$ ipython --no-banner

In [1]: import numpy as np

In [2]: np.set_printoptions(precision=2, suppress=True, linewidth=160, sign=" ")

In [3]: m1 = np.loadtxt("case13.csv", delimiter=",")

In [4]: print(m1)
[[ 1.    0.9   0.81  0.73  0.66  0.59  0.53]
 [ 0.9   1.    0.9   0.81  0.73  0.66  0.59]
 [ 0.81  0.9   1.    0.9   0.81  0.73  0.66]
 [ 0.73  0.81  0.9   1.    0.9   0.81  0.73]
 [ 0.66  0.73  0.81  0.9   1.    0.9   0.81]
 [ 0.59  0.66  0.73  0.81  0.9   1.    0.9 ]
 [ 0.53  0.59  0.66  0.73  0.81  0.9   1.  ]]

In [5]: x = np.array([3, 1, -3, 3, 0, 1, -3])

In [6]: target = m1 @ x

In [7]: print(target)
[ 2.66  2.32  1.78  1.92  1.45  0.97  0.29]

In [8]: print(np.round(np.linalg.solve(m1.T, m1[4]), 2) + 0)
[ 0.  0.  0.  0.  1.  0.  0.]

In [9]: print(np.round(np.linalg.solve(m1, target), 2) + 0)
[ 3.  1. -3.  3.  0.  1. -3.]

In [10]: O, _ = np.linalg.qr(np.array([[-0.3, 0.4, 0.1, 1.0, 1.3, 1.3, 0.2],
    ...:     [-1.0, -1.0, 1.9, -0.4, 0.9, 0.7, -1.7],
    ...:     [0.5, 0.5, 2.3, -0.7, 1.3, -0.8, 0.9],
    ...:     [-1.8, 0.6, 1.0, -0.7, -0.4, -0.1, 0.3],
    ...:     [-1.3, -0.7, 1.0, 1.0, 1.0, 1.6, 1.2],
    ...:     [0.7, -2.0, 0.0, 0.3, -0.1, -0.7, 0.1],
    ...:     [0.8, -0.8, -1.0, -0.1, 0.8, 0.3, 0.1]]))

In [11]: E = -3 * O

In [12]: print(E)
[[ 0.33 -0.41 -0.05 -1.97 -1.1   0.8   1.73]
 [ 1.1   1.32  1.16  0.67 -0.69 -1.54  1.19]
 [-0.55 -0.66  2.69 -0.09 -0.35  0.71 -0.61]
 [ 1.99 -0.39 -0.1   1.33 -0.17  1.76  0.12]
 [ 1.43  1.03  0.09 -1.57 -0.1  -0.09 -1.84]
 [-0.77  2.19  0.25 -0.06  1.01  1.48  0.56]
 [-0.88  0.79 -0.57  0.64 -2.48  0.46 -0.71]]

In [13]: u, g = E[5], E[6]

In [14]: print(u @ u)
9.0

In [15]: print(np.round(u @ g, 2))
0.0

In [16]: pr = (u @ g) / (u @ u) * u

In [17]: print(np.linalg.matrix_rank(np.outer(u, g)))
1

In [18]: print(np.round(np.linalg.norm(u + g) ** 2 + np.linalg.norm(u - g) ** 2, 2))
36.0

In [19]: print(g - pr)
[-0.88  0.79 -0.57  0.64 -2.48  0.46 -0.71]

In [20]: print((g - pr) @ u)
0.0

In [21]: print(pr.round(2) + 0)
[ 0.  0.  0.  0.  0.  0.  0.]

In [22]: other = np.linalg.inv(E)

In [23]: print(np.allclose(other, E.T))
False

In [24]: print(np.round(E @ other, 2) + 0)
[[ 1.  0.  0.  0.  0.  0.  0.]
 [ 0.  1.  0.  0.  0.  0.  0.]
 [ 0.  0.  1.  0.  0.  0.  0.]
 [ 0.  0.  0.  1.  0.  0.  0.]
 [ 0.  0.  0.  0.  1.  0.  0.]
 [ 0.  0.  0.  0.  0.  1.  0.]
 [ 0.  0.  0.  0.  0.  0.  1.]]

In [25]: print(np.round(np.linalg.slogdet(E)[0], 2))
-1.0

In [26]: print(np.round(np.linalg.det(E) * np.linalg.det(other), 2))
1.0

In [27]: rng = np.random.default_rng(47)

In [28]: labels = rng.permutation(7)

In [29]: print(labels)
[ 5  0  2  4  1  3  6]

In [30]: other = E[labels][:, labels]

In [31]: print(round(float(np.trace(other)), 2))
6.35

In [32]: J = np.load("dump.npy")

In [33]: print(J)
[[ 5  1  4  2 -4  5  3]
 [ 0  4 -1 -1 -1  0 -2]
 [ 0  0 -5  2  0 -1  5]
 [ 0  0  0  4 -3 -2 -1]
 [ 0  0  0  0  1  1  0]
 [ 0  0  0  0  0  5  5]
 [ 0  0  0  0  0  0  5]]

In [34]: labels = rng.permutation(7)

In [35]: other = J[:, labels] * rng.choice([-1, 1], 7)

In [36]: print(other)
[[-5 -1  5 -3  2  4 -4]
 [ 0 -4  0  2 -1  1  1]
 [ 0  0 -1 -5  2  0  5]
 [ 0  0 -2  1  4  3  0]
 [ 0  0  1  0  0 -1  0]
 [ 0  0  5 -5  0  0  0]
 [ 0  0  0 -5  0  0  0]]

In [37]: left, _, Vt = np.linalg.svd(J.T @ other)

In [38]: print(np.round(left @ Vt, 2) + 0)
[[-1.  0.  0.  0.  0.  0.  0.]
 [ 0. -1.  0.  0.  0.  0.  0.]
 [ 0.  0.  0.  0.  0.  0. -1.]
 [ 0.  0.  0.  0.  1.  0.  0.]
 [ 0.  0.  0.  0.  0. -1.  0.]
 [ 0.  0.  1.  0.  0.  0.  0.]
 [ 0.  0.  0. -1.  0.  0.  0.]]

In [39]: u, g = other[4], other[1]

In [40]: print(u @ u)
2

In [41]: pr = (u @ g) / (u @ u) * u

In [42]: print(np.linalg.matrix_rank(np.outer(u, g)))
1

In [43]: print(round(float(np.linalg.norm(u + g) ** 2 + np.linalg.norm(u - g) ** 2), 2))
50.0

In [44]: print([int(np.linalg.matrix_rank(np.linalg.matrix_power(J, p))) for p in range(1, 8)])
[7, 7, 7, 7, 7, 7, 7]

In [45]: print(np.prod(np.diag(J)), round(float(np.linalg.det(J)), 2))
-10000 -10000.0

In [46]: print(J @ J)
[[ 25   9  -1  25 -31  38  71]
 [  0  16   1 -10  -2   2 -22]
 [  0   0  25  -2  -6  -4  -7]
 [  0   0   0  16 -15 -21 -19]
 [  0   0   0   0   1   6   5]
 [  0   0   0   0   0  25  50]
 [  0   0   0   0   0   0  25]]

In [47]: labels = rng.permutation(7)

In [48]: print(labels)
[ 1  2  4  0  6  5  3]

In [49]: other = J[labels][:, labels]

In [50]: print(round(np.linalg.det(other), 2), round(float(np.linalg.det(J[labels])), 2))
-10000.0 10000.0

In [51]: print(np.sort(np.abs(np.linalg.eigvals(other))))
[ 1.  4.  4.  5.  5.  5.  5.]

In [52]: print(other)
[[ 4 -1 -1  0 -2  0 -1]
 [ 0 -5  0  0  5 -1  2]
 [ 0  0  1  0  0  1  0]
 [ 1  4 -4  5  3  5  2]
 [ 0  0  0  0  5  0  0]
 [ 0  0  0  0  5  5  0]
 [ 0  0 -3  0 -1 -2  4]]

In [53]: print(np.diag(other))
[ 4 -5  1  5  5  5  4]

In [54]: print(np.trace(other))
19

In [55]: x = np.array([-1, 3, -1, 2, -3, 2, 2])

In [56]: target = J @ x

In [57]: print(target)
[26 10 17 11 -1 20 10]

In [58]: print(np.linalg.solve(J, target))
[-1.  3. -1.  2. -3.  2.  2.]

In [59]: print(np.linalg.solve(J, target + J[:, 1]))
[-1.  4. -1.  2. -3.  2.  2.]

In [60]: X = np.array([[-0.5, -0.2, -0.6, 0.2, -0.8],
    ...:     [-0.5, -2.6, -0.8, 1.2, 0.4],
    ...:     [0.3, -0.9, -0.8, -0.4, -0.1],
    ...:     [0.3, 0.4, -0.3, -0.8, -0.3],
    ...:     [-1.4, 1.3, -1.0, -0.6, 0.4],
    ...:     [0.3, 0.8, -0.8, 0.4, 0.1]])

In [61]: X[:, 3] *= 3

In [62]: print(X)
[[-0.5 -0.2 -0.6  0.6 -0.8]
 [-0.5 -2.6 -0.8  3.6  0.4]
 [ 0.3 -0.9 -0.8 -1.2 -0.1]
 [ 0.3  0.4 -0.3 -2.4 -0.3]
 [-1.4  1.3 -1.  -1.8  0.4]
 [ 0.3  0.8 -0.8  1.2  0.1]]

In [63]: hat = X @ np.linalg.solve(X.T @ X, X.T)

In [64]: print(hat @ X[:, 3])
[ 0.6  3.6 -1.2 -2.4 -1.8  1.2]

In [65]: print(np.allclose(hat @ hat, hat))
True

In [66]: print(np.round(np.linalg.eigvalsh(hat), 2) + 0)
[ 0.  1.  1.  1.  1.  1.]
